$ ipython --no-banner

In [1]: import numpy as np

In [2]: from numpy import linalg as LA

In [3]: np.set_printoptions(precision=2, suppress=True, linewidth=120, floatmode="fixed")

In [4]: def rd(a):
   ...:     return np.round(a, 2) + 0
   ...: 

In [5]: A2 = np.array([[-8, 1, 5], [2, 9, -1], [-7, 7, 5]])

In [6]: A = A2 + A2.T

In [7]: A
Out[7]: 
array([[-16,   3,  -2],
       [  3,  18,   6],
       [ -2,   6,  10]])

In [8]: evals, V = LA.eigh(A)

In [9]: x0 = np.array([2, -4, 4])

In [10]: rd(V * np.abs(evals) @ V.T)
Out[10]: 
array([[16.35, -0.37,  1.20],
       [-0.37, 18.35,  5.67],
       [ 1.20,  5.67, 10.32]])

In [11]: x0 @ A @ x0
Out[11]: np.int64(112)

In [12]: P = np.triu(np.array([[-5, 4, 0], [-4, 4, -1], [0, -4, 4]]), 1) + np.eye(3)

In [13]: A2 = P @ A @ LA.inv(P)

In [14]: print(P @ A - A @ P)
[[ 12.00 136.00  27.00]
 [  2.00 -18.00   8.00]
 [  0.00   8.00   6.00]]

In [15]: rd(np.poly(A2))
Out[15]: array([   1.00,  -12.00, -317.00, 2538.00])

In [16]: Q, V = LA.qr(A[:, :1])[0], LA.qr(A[:, 1:])[0]

In [17]: sig = LA.svd(Q.T @ V, compute_uv=False)

In [18]: rd(np.degrees(np.arccos(sig.clip(0, 1))))
Out[18]: array([76.08])

In [19]: (sig > 0.9).sum()
Out[19]: np.int64(0)

In [20]: print(rd(sig))
[0.24]

In [21]: A2 = LA.inv(A)

In [22]: rd(LA.cond(A))
Out[22]: np.float64(2.95)

In [23]: rd(LA.inv(A2))
Out[23]: 
array([[-16.00,   3.00,  -2.00],
       [  3.00,  18.00,   6.00],
       [ -2.00,   6.00,  10.00]])

In [24]: K = np.loadtxt("run8.csv", delimiter=",")

In [25]: print(K)
[[ 0.00  0.00  0.00]
 [ 0.00  0.00  0.00]
 [ 2.00  3.00 -3.00]
 [ 2.00  1.00 -1.00]
 [ 0.00  0.00  0.00]
 [ 0.00  0.00  0.00]
 [ 2.00  3.00 -3.00]
 [-1.00  1.00 -2.00]
 [ 0.00  0.00  0.00]
 [ 1.00  0.00 -1.00]
 [ 2.00  1.00 -1.00]]

In [26]: W = np.array([[3, 3, 3], [0, 3, 3], [1, 1, 2]])

In [27]: beta = np.array([-2, 0, 2])

In [28]: act = np.maximum(K @ W + beta, 0)

In [29]: LA.matrix_rank(act)
Out[29]: np.int64(3)

In [30]: basis = np.array([[-3, -2, -3], [-2, -2, -3], [-3, -3, 2]])

In [31]: act @ basis
Out[31]: 
array([[ -6.00,  -6.00,   4.00],
       [ -6.00,  -6.00,   4.00],
       [-60.00, -59.00, -17.00],
       [-52.00, -49.00, -15.00],
       [ -6.00,  -6.00,   4.00],
       [ -6.00,  -6.00,   4.00],
       [-60.00, -59.00, -17.00],
       [  0.00,   0.00,   0.00],
       [ -6.00,  -6.00,   4.00],
       [-13.00, -13.00,   0.00],
       [-52.00, -49.00, -15.00]])

In [32]: W0 = np.load("m.npy")

In [33]: print(W0)
[[ 1.15  0.22  0.07]
 [ 0.65  0.25 -0.03]
 [-2.12  0.07 -0.13]
 [ 0.10  0.03 -0.01]
 [-0.92  0.12 -0.10]
 [-3.15 -0.13 -0.14]
 [ 1.71 -0.21 -0.01]
 [-1.92  0.03 -0.21]
 [-2.42  0.05  0.01]
 [ 1.46  0.01 -0.09]
 [ 2.98  0.00  0.02]
 [-1.18 -0.15  0.14]
 [-0.81  0.07 -0.03]
 [-1.66  0.04 -0.14]
 [-1.59 -0.21  0.08]
 [ 1.60 -0.06 -0.10]
 [-3.66 -0.09  0.06]
 [ 1.17 -0.01  0.05]
 [-1.97 -0.08  0.10]
 [-0.14  0.02  0.02]]

In [34]: # column 0 is much longer than the rest

In [35]: basis = W0[[18, 9]].astype(float)

In [36]: for _ in range(6):
    ...:     lab = LA.norm(W0[:, None] - basis, axis=-1).argmin(axis=1)
    ...:     basis = np.array([W0[lab == j].mean(axis=0) for j in range(2)])
    ...: 

In [37]: lab
Out[37]: array([1, 1, 0, 1, 0, 0, 1, 0, 0, 1, 1, 0, 0, 0, 0, 1, 0, 1, 0, 1])

In [38]: rd(basis[1] - basis[0])
Out[38]: array([3.13, 0.05, 0.02])

In [39]: print(rd(basis))
[[-1.95 -0.03 -0.03]
 [ 1.19  0.03 -0.01]]

In [40]: rng = np.random.default_rng(71639)

In [41]: lab = rng.integers(0, 2, 4)

In [42]: feats = (lab[:, None] == lab) * 3 + np.eye(4)

In [43]: feats
Out[43]: 
array([[4.00, 3.00, 3.00, 0.00],
       [3.00, 4.00, 3.00, 0.00],
       [3.00, 3.00, 4.00, 0.00],
       [0.00, 0.00, 0.00, 4.00]])

In [44]: P = np.triu(np.array([[2, 3, 2, 2], [3, 3, 2, 3], [1, 3, 1, 2], [1, 0, 1, 1]]), 1) + np.eye(4)

In [45]: A2 = P @ feats @ LA.inv(P)

In [46]: A2
Out[46]: 
array([[ 19.00, -36.00,  54.00, -30.00],
       [  9.00, -17.00,  27.00,  -9.00],
       [  3.00,  -6.00,  10.00,   0.00],
       [  0.00,   0.00,   0.00,   4.00]])

In [47]: rd(LA.det(A2))
Out[47]: np.float64(40.0)

In [48]: P @ feats - feats @ P
Out[48]: 
array([[ 15.00,   6.00,   3.00, -15.00],
       [  6.00,  -3.00,  -6.00, -12.00],
       [  0.00,  -9.00, -12.00, -15.00],
       [  0.00,   0.00,   0.00,   0.00]])

In [49]: arr = np.loadtxt("w.csv", delimiter=",")

In [50]: arr
Out[50]: 
array([[ 0.00, 16.00,  0.00],
       [ 6.00,  0.00,  0.00],
       [ 0.00,  0.00,  0.00],
       [13.00,  0.00,  0.00],
       [ 0.00,  8.00,  0.00],
       [20.00,  0.00,  0.00],
       [ 0.00, 16.00,  0.00],
       [ 0.00,  0.00,  0.00],
       [ 0.00, 24.00,  1.00],
       [ 0.00, 16.00,  0.00]])

In [51]: # row 6 repeats row 0

In [52]: Uu, sig, vt = LA.svd(arr)

In [53]: np.argmax(sig[:-1] / (sig[1:] + 1e-6)) + 1
Out[53]: np.int64(2)

In [54]: rd(sig)
Out[54]: array([37.53, 24.60,  0.77])

In [55]: A2 = Uu[:, :2] @ np.diag(sig[:2]) @ vt[:2]

In [56]: LA.matrix_rank(arr, rtol=0.05)
Out[56]: np.int64(2)

In [57]: print(rd(LA.norm(arr - A2, 2)), rd(sig[2]))
0.77 0.77

In [58]: print(rd(A2))
[[ 0.00 16.00  0.27]
 [ 6.00  0.00  0.00]
 [ 0.00  0.00  0.00]
 [13.00  0.00  0.00]
 [ 0.00  8.00  0.14]
 [20.00  0.00  0.00]
 [ 0.00 16.00  0.27]
 [ 0.00  0.00  0.00]
 [ 0.00 24.01  0.41]
 [ 0.00 16.00  0.27]]

In [59]: rd(np.abs(arr - A2).max())
Out[59]: np.float64(0.59)

In [60]: th = np.radians(68)

In [61]: r_ = np.eye(3)

In [62]: r_[1, 1] = r_[0, 0] = np.cos(th)

In [63]: r_[1, 0], r_[0, 1] = -np.sin(th), np.sin(th)

In [64]: rd(r_)
Out[64]: 
array([[ 0.37,  0.93,  0.00],
       [-0.93,  0.37,  0.00],
       [ 0.00,  0.00,  1.00]])

In [65]: A2 = arr @ r_.T

In [66]: rd(LA.svd(arr, compute_uv=False)), rd(LA.svd(A2, compute_uv=False))
Out[66]: (array([37.53, 24.60,  0.77]), array([37.53, 24.60,  0.77]))

In [67]: print(rd(A2))
[[ 14.83   5.99   0.00]
 [  2.25  -5.56   0.00]
 [  0.00   0.00   0.00]
 [  4.87 -12.05   0.00]
 [  7.42   3.00   0.00]
 [  7.49 -18.54   0.00]
 [ 14.83   5.99   0.00]
 [  0.00   0.00   0.00]
 [ 22.25   8.99   1.00]
 [ 14.83   5.99   0.00]]

In [68]: np.allclose(arr @ arr.T, A2 @ A2.T)
Out[68]: True

In [69]: print(rd(LA.det(r_)), rd(np.trace(r_)))
1.0 1.75

In [70]: rd(np.abs(A2 - arr).max(axis=0))
Out[70]: array([22.25, 18.54,  0.00])

In [71]: np.allclose(LA.norm(arr, axis=1), LA.norm(A2, axis=1))
Out[71]: True

In [72]: A2 = np.c_[arr[:, :1] @ np.array([[0]]), np.array([1, 1, 1, 0, 0, 0, 0, 1, 0, 2])]

In [73]: print(A2)
[[0.00 1.00]
 [0.00 1.00]
 [0.00 1.00]
 [0.00 0.00]
 [0.00 0.00]
 [0.00 0.00]
 [0.00 0.00]
 [0.00 1.00]
 [0.00 0.00]
 [0.00 2.00]]

In [74]: LA.matrix_rank(A2)
Out[74]: np.int64(1)

In [75]: print(LA.matrix_rank(np.c_[arr, A2]))
4

In [76]: Xs = arr - arr.mean(axis=0)

In [77]: Uu, sig, vt = LA.svd(Xs, full_matrices=False)

In [78]: rd(Xs.mean(axis=0))
Out[78]: array([0.00, 0.00, 0.00])

In [79]: rd(np.abs(vt[-1]))
Out[79]: array([0.01, 0.02, 1.00])

In [80]: print(np.abs(Uu[:, 0]).argmax())
8

In [81]: A2 = np.array([[-3, 3, -4], [2, 5, -2], [-2, -3, -1]])

In [82]: LA.matrix_rank(W0 @ A2)
Out[82]: np.int64(3)

In [83]: np.vstack([W0, A2.T]).shape
Out[83]: (23, 3)

In [84]: LA.matrix_rank(np.vstack([W0, A2.T]))
Out[84]: np.int64(3)

In [85]: X = np.load("case2.npy")

In [86]: X
Out[86]: 
array([[2.00, 1.00, 0.00, 0.00],
       [0.00, 2.00, 1.00, 0.00],
       [0.00, 0.00, 2.00, 1.00],
       [0.00, 0.00, 0.00, 2.00]])

In [87]: P = np.triu(np.array([[8, 0, 7, 8], [6, 4, 7, 6], [4, 8, 1, 6], [2, 9, 9, 0]]), 1) + np.eye(4)

In [88]: A2 = P @ X @ LA.inv(P)

In [89]: P @ X - X @ P
Out[89]: 
array([[ 0.00,  0.00, -7.00,  1.00],
       [ 0.00,  0.00,  0.00,  1.00],
       [ 0.00,  0.00,  0.00,  0.00],
       [ 0.00,  0.00,  0.00,  0.00]])

In [90]: LA.matrix_rank(A2)
Out[90]: np.int64(4)

In [91]: A2
Out[91]: 
array([[ 2.00,  1.00, -7.00, 43.00],
       [ 0.00,  2.00,  1.00,  1.00],
       [ 0.00,  0.00,  2.00,  1.00],
       [ 0.00,  0.00,  0.00,  2.00]])

In [92]: x0 = np.array([2, 2, 1, -1])

In [93]: LA.norm(A2 @ x0) <= LA.norm(A2, 2) * LA.norm(x0) + 1e-9
Out[93]: np.True_

In [94]: np.einsum("ij,j->i", A2, x0)
Out[94]: array([-44.00,   4.00,   1.00,  -2.00])

In [95]: A2 @ x0
Out[95]: array([-44.00,   4.00,   1.00,  -2.00])

In [96]: evals, V = LA.eig(X)

In [97]: np.prod(evals)
Out[97]: np.float64(16.0)

In [98]: rd(np.sort(LA.eigvals(X.T)))
Out[98]: array([2.00, 2.00, 2.00, 2.00])

In [99]: print(rd(np.sort(LA.eigvals(X @ X))))
[4.00 4.00 4.00 4.00]

In [100]: rd(LA.matrix_power(X - np.diag(np.diag(X)), 4))
Out[100]: 
array([[0.00, 0.00, 0.00, 0.00],
       [0.00, 0.00, 0.00, 0.00],
       [0.00, 0.00, 0.00, 0.00],
       [0.00, 0.00, 0.00, 0.00]])

In [101]: print(LA.matrix_rank(X - X[0, 0] * np.eye(4)))
3

In [102]: X @ X
Out[102]: 
array([[4.00, 4.00, 1.00, 0.00],
       [0.00, 4.00, 4.00, 1.00],
       [0.00, 0.00, 4.00, 4.00],
       [0.00, 0.00, 0.00, 4.00]])

In [103]: rd(np.sort(LA.eigvals(X)))
Out[103]: array([2.00, 2.00, 2.00, 2.00])

In [104]: r0 = np.array([-1, -3, 3, 1])

In [105]: A2 = X + np.outer(r0, np.eye(4)[0])

In [106]: A2
Out[106]: 
array([[ 1.00,  1.00,  0.00,  0.00],
       [-3.00,  2.00,  1.00,  0.00],
       [ 3.00,  0.00,  2.00,  1.00],
       [ 1.00,  0.00,  0.00,  2.00]])
